>>> import numpy as np
>>> from numpy import linalg as LA
>>> np.set_printoptions(precision=2, suppress=True, linewidth=160)
>>> M = np.load("mat.npy")
>>> M
array([[0, 1, 1],
       [1, 0, 0],
       [1, 0, 0]])
>>> left, sv, vt = LA.svd(M)
>>> vecs = vt[:(sv > 1e-8).sum()]
>>> rng = np.random.default_rng(13)
>>> x = M[1] + -3 * M[0] + rng.integers(2) * np.eye(3)[1]
>>> x
array([ 1., -2., -3.])
>>> round(LA.norm(x - vecs.T @ vecs @ x), 2)
np.float64(0.71)
>>> np.diag(vecs.T @ vecs)
array([1. , 0.5, 0.5])
>>> LA.matrix_rank(np.vstack([M, x]))
np.int64(3)
>>> np.allclose(vecs.T @ vecs @ x, x)
False
>>> vecs.T @ vecs
array([[1. , 0. , 0. ],
       [0. , 0.5, 0.5],
       [0. , 0.5, 0.5]])
>>> w1 = np.array([[9, 0, 4, 0, 6, 6], [6, 9, 1, 5, 9, 7], [1, 5, 2, 2, 7, 1]])
>>> c = np.array([3, -3, 1, -1, 3, 3])
>>> act = np.maximum(M @ w1 + c, 0)
>>> (act > 0).mean(axis=0)
array([1.  , 0.33, 1.  , 0.33, 1.  , 1.  ])
>>> (act > 0).astype(int)
array([[1, 1, 1, 1, 1, 1],
       [1, 0, 1, 0, 1, 1],
       [1, 0, 1, 0, 1, 1]])
>>> cent = np.array([[5, 3, 5],
...     [-4, -2, -5],
...     [-1, 5, -5],
...     [2, -4, 5],
...     [-3, -1, -4],
...     [4, 4, 3]])
>>> act @ cent
array([[  1,  29, -38],
       [ 64,  88,  26],
       [ 64,  88,  26]])
>>> ev, vecs = LA.eigh(M)
>>> x = np.array([5, 5, -2])
>>> round(float(x @ M @ x / (x @ x)), 2), round(ev[0], 2), round(float(ev[-1]), 2)
(0.56, np.float64(-1.41), 1.41)
>>> np.round(vecs * np.abs(ev) @ vecs.T, 2) + 0
array([[1.41, 0.  , 0.  ],
       [0.  , 0.71, 0.71],
       [0.  , 0.71, 0.71]])
>>> np.abs(M).sum(axis=1).max(), round(float(np.abs(ev).max()), 2)
(np.int64(2), 1.41)
>>> x @ M @ x
np.int64(30)
>>> Y = M / LA.norm(M, axis=1, keepdims=True)
>>> cov = Y @ Y.T
>>> cov
array([[1., 0., 0.],
       [0., 1., 1.],
       [0., 1., 1.]])
>>> cov[0]
array([1., 0., 0.])
>>> np.degrees(np.arccos(np.clip(cov[0, 2], -1, 1)))
np.float64(90.0)
>>> mat = np.load("m.npy")
>>> mat
array([[  0,   1,   1,  -1,   3,   1],
       [ -1,  -2,   1,  -2,   4,   2],
       [ -3,  -1,  -2,  -1,   5,   0],
       [ -1,   1,  -5,  -1,   5,   0],
       [ -1,  -2,  -3,  -3,   8,  -2],
       [ -4,  -3,  -1,  -4,   7,   1],
       [ -7,  -3,  -1,  -1,   5,   4],
       [ -8,  -1,   2,  -1,   5,   6],
       [ -9,  -3,   4,   0,   7,   5],
       [-10,  -6,   1,  -1,   8,   2],
       [-12,  -8,   1,  -4,  11,   1],
       [-14,  -5,  -1,  -5,   8,   1],
       [-11,  -7,   1,  -4,   7,  -1],
       [-10,  -7,   0,  -4,  10,   0],
       [ -8,  -5,   3,  -7,   8,   2],
       [ -5,  -3,   4,  -5,   6,   5],
       [ -6,  -3,   5,  -2,   7,   4],
       [ -9,   0,   2,  -5,   8,   7],
       [ -9,   2,   2,  -8,   6,   9],
       [-10,   2,  -1,  -7,   5,   9],
       [-10,   4,  -4,  -7,   5,  10],
       [-12,   5,  -2,  -6,   3,  10],
       [-10,   7,  -1,  -9,   1,  11],
       [ -8,   6,  -2,  -9,  -1,   8]])
>>> x = np.array([1, 0, 0, 1, 0, 1])
>>> target = mat @ x
>>> np.round(LA.pinv(mat) @ mat, 2) + 0
array([[1., 0., 0., 0., 0., 0.],
       [0., 1., 0., 0., 0., 0.],
       [0., 0., 1., 0., 0., 0.],
       [0., 0., 0., 1., 0., 0.],
       [0., 0., 0., 0., 1., 0.],
       [0., 0., 0., 0., 0., 1.]])
>>> np.round(LA.lstsq(mat, target)[0], 2) + 0
array([1., 0., 0., 1., 0., 1.])
>>> np.round(LA.solve(mat.T @ mat, mat.T @ target), 2) + 0
array([1., 0., 0., 1., 0., 1.])
>>> target = target + 0.05 * rng.normal(size=24)
>>> target
array([ -0.15,  -0.95,  -4.  ,  -1.93,  -5.98,  -6.91,  -4.  ,  -3.03,  -3.97,  -8.98, -15.02, -18.01, -15.96, -13.96, -13.02,  -5.02,  -4.09,  -6.92,  -8.01,
        -7.93,  -6.98,  -7.9 ,  -7.92,  -8.98])
>>> c, *_ = LA.lstsq(mat, target)
>>> [round(float(LA.norm(LA.solve(mat.T @ mat + lam * np.eye(6), mat.T @ target))), 2) for lam in (0, 1, 10, 100)]
[1.74, 1.7, 1.51, 0.98]
>>> c.round()
array([ 1., -0., -0.,  1., -0.,  1.])
>>> Xc = mat - mat.mean(axis=0)
>>> left, sv, vt = LA.svd(Xc, full_matrices=False)
>>> np.abs(vt[-1])
array([0.24, 0.68, 0.34, 0.09, 0.3 , 0.51])
>>> np.abs(vt[0]).argmax()
np.int64(1)
>>> idx = mat[:, 2] > np.median(mat[:, 2])
>>> r0 = mat[idx].mean(axis=0) - mat[~idx].mean(axis=0)
>>> ((mat - mat.mean(axis=0)) @ r0 > 0).astype(int)
array([0, 1, 0, 0, 0, 1, 1, 1, 1, 1, 1, 1, 1, 1, 1, 1, 1, 1, 0, 0, 0, 0, 0, 0])
>>> np.argsort(-np.abs(r0).round(6), kind="stable")
array([2, 1, 4, 3, 5, 0])
>>> r0
array([ 0.17, -3.25,  4.17,  1.42,  1.58, -0.75])
>>> (((mat - mat.mean(axis=0)) @ r0 > 0) == idx).mean()
np.float64(0.75)
>>> round(LA.norm(mat) ** 2 / LA.norm(mat, 2) ** 2, 2)
np.float64(1.35)
>>> round(LA.norm(mat, "nuc"), 2)
np.float64(121.77)
>>> mat[11] @ mat[17]
np.int64(220)
>>> LA.norm(mat, axis=1).argmax()
np.int64(22)
>>> cent = mat[[1, 13]].astype(float)
>>> for _ in range(6):
...     idx = LA.norm(mat[:, None] - cent, axis=-1).argmin(axis=1)
...     cent = np.array([mat[idx == j].mean(axis=0) for j in range(2)])
... 
>>> idx
array([0, 0, 0, 0, 0, 0, 0, 0, 1, 1, 1, 1, 1, 1, 1, 0, 1, 0, 0, 0, 0, 0, 0, 0])
>>> cent[1] - cent[0]
array([-3.88, -6.31,  2.38,  1.  ,  3.56, -3.31])
>>> np.abs(cent[1] - cent[0]).argmax()
np.int64(1)
>>> cent
array([[ -6.12,   0.81,  -0.62,  -4.38,   4.69,   5.06],
       [-10.  ,  -5.5 ,   1.75,  -3.38,   8.25,   1.75]])
>>> K = np.load("w.npy")
>>> K
array([[ 1,  2, -1],
       [ 2,  1,  2],
       [-1,  2,  1]])
>>> def softmax(z):
...     e = np.exp(z - z.max(axis=-1, keepdims=True))
...     return e / e.sum(axis=-1, keepdims=True)
... 
>>> softmax(K[2] + -2)
array([0.04, 0.71, 0.26])
>>> softmax(K[2])
array([0.04, 0.71, 0.26])
>>> np.round(softmax(10 * K[2]), 2) + 0
array([0., 1., 0.])
>>> S = K @ K.T / np.sqrt(3)
>>> softmax(S).round(6).argmax(axis=1)
array([0, 1, 2])
>>> softmax(S)
array([[0.83, 0.08, 0.08],
       [0.02, 0.97, 0.02],
       [0.08, 0.08, 0.83]])
>>> ev, vecs = LA.eig(K)
>>> np.round(np.prod(ev), 2)
np.float64(-16.0)
>>> np.sort(LA.eigvals(K @ K))
array([ 4.  ,  5.63, 11.37])
>>> np.round(K @ vecs[:, 0] - ev[0] * vecs[:, 0], 2) + 0
array([0., 0., 0.])
>>> ev, vecs = LA.eigh(K)
>>> x = np.array([-3, 0, -1])
>>> np.abs(K).sum(axis=1).max(), np.round(np.abs(ev).max(), 2)
(np.int64(5), np.float64(3.37))
>>> x @ K @ x
np.int64(4)
>>> X = np.load("data.npy")
>>> X
array([[ 2.58, -2.29,  5.01, -2.39, -1.35, -0.22],
       [-3.48, -2.05,  5.97, -0.58, -6.03, -2.72],
       [ 0.3 , -5.97,  3.84,  1.67,  6.42, -0.35],
       [-1.67, -1.51,  3.9 , -5.63,  0.69, -0.99],
       [ 0.12, -5.62, -4.72, -4.19,  0.25,  2.61],
       [-2.53, -5.05, -0.4 ,  7.03, -2.86, -0.15],
       [ 2.04, -0.31, -3.36,  2.26, -0.05, -3.91],
       [-4.94, -2.93,  3.24,  5.49, -1.77,  3.19],
       [-3.76,  8.95, -0.17, -2.07,  6.64,  6.15],
       [-3.85, -2.33,  0.29, -4.57, -9.38, -3.11],
       [ 1.11,  1.45,  0.21,  8.33,  2.59, -0.11]])
>>> x = np.array([1, 0, -2])
>>> target = K @ x
>>> c, lr = np.zeros(3), 1 / LA.norm(K, 2) ** 2
>>> for i in range(300):
...     c -= lr * K.T @ (K @ c - target)
...     if i % 50 == 0: print(i, round(LA.norm(K @ c - target), 2))
... 
0 2.83
50 0.0
100 0.0
150 0.0
200 0.0
250 0.0
>>> c.round(2) + 0
array([ 1.,  0., -2.])
>>> Y = np.array([[1, 1, -2, 0, -1],
...     [1, -3, -1, -3, 2],
...     [-3, -3, -3, 3, -1],
...     [0, 0, 2, 1, 1],
...     [-2, 1, 3, -3, 3]])
>>> feats = np.triu(Y, 1)
>>> feats
array([[ 0,  1, -2,  0, -1],
       [ 0,  0, -1, -3,  2],
       [ 0,  0,  0,  3, -1],
       [ 0,  0,  0,  0,  1],
       [ 0,  0,  0,  0,  0]])
>>> idx = rng.permutation(5)
>>> idx
array([4, 3, 0, 2, 1])
>>> Y = feats[idx][:, idx]
>>> np.allclose(Y, feats)
False
>>> Y
array([[ 0,  0,  0,  0,  0],
       [ 1,  0,  0,  0,  0],
       [-1,  0,  0, -2,  1],
       [-1,  3,  0,  0,  0],
       [ 2, -3,  0, -1,  0]])
>>> np.diag(Y)
array([0, 0, 0, 0, 0])
>>> round(LA.det(Y), 2), round(float(LA.det(feats[idx])), 2)
(np.float64(0.0), 0.0)
>>> np.sort(np.abs(LA.eigvals(Y)))
array([0., 0., 0., 0., 0.])
>>> left, sv, vt = LA.svd(Y)
>>> vecs = vt[:(sv > 1e-8).sum()]
>>> x = Y[1] + 2 * Y[2] + rng.integers(2) * np.eye(5)[1]
>>> x
array([-1.,  0.,  0., -4.,  2.])
>>> LA.matrix_rank(np.vstack([Y, x]))
np.int64(4)
>>> np.round(np.diag(vecs.T @ vecs), 2) + 0
array([1., 1., 0., 1., 1.])
>>> hat = np.triu(np.array([[1, 3, 2, -2, -3],
...     [-2, 3, 1, 0, -2],
...     [0, 3, 0, 1, 1],
...     [-1, -1, 3, 0, 1],
...     [-3, -1, 0, -3, 1]]), 1) + np.eye(5)
>>> Y = hat @ feats @ LA.inv(hat)
>>> LA.matrix_rank(Y)
np.int64(4)
>>> np.poly(Y)
array([1., 0., 0., 0., 0., 0.])
>>> np.round(LA.det(Y), 2)
np.float64(0.0)
>>> feats[2] @ feats[4]
np.int64(0)
>>> round(LA.norm(feats, 1), 2), round(float(LA.norm(feats, np.inf)), 2)
(np.float64(6.0), 6.0)
>>> round(float(LA.norm(feats) ** 2 / LA.norm(feats, 2) ** 2), 2)
1.32
>>> left, sv, vt = LA.svd(feats)
>>> np.argmax(sv[:-1] / (sv[1:] + 1e-6)) + 1
np.int64(4)
>>> sv
array([4.84, 2.49, 1.15, 0.22, 0.  ])
>>> Y = left[:, :4] @ np.diag(sv[:4]) @ vt[:4]
>>> round(float(np.abs(feats - Y).max()), 2)
0.0
>>> round(LA.norm(feats - Y, 2), 2), sv[4]
(np.float64(0.0), np.float64(0.0))
>>> W0 = np.array([[-5, 4, 4], [2, 4, 3], [-1, 2, 5]])
>>> Y = W0 + rng.integers(-2, 3, (3, 2)) @ rng.integers(-2, 3, (2, 3))
>>> Y
array([[-5,  4,  4],
       [-2,  4,  5],
       [ 1,  1,  3]])
>>> LA.matrix_rank(Y - W0, tol=1e-8)
np.int64(2)
>>> np.abs(Y - W0).sum(axis=1)
array([0, 6, 5])
>>> Y - W0
array([[ 0,  0,  0],
       [-4,  0,  2],
       [ 2, -1, -2]])
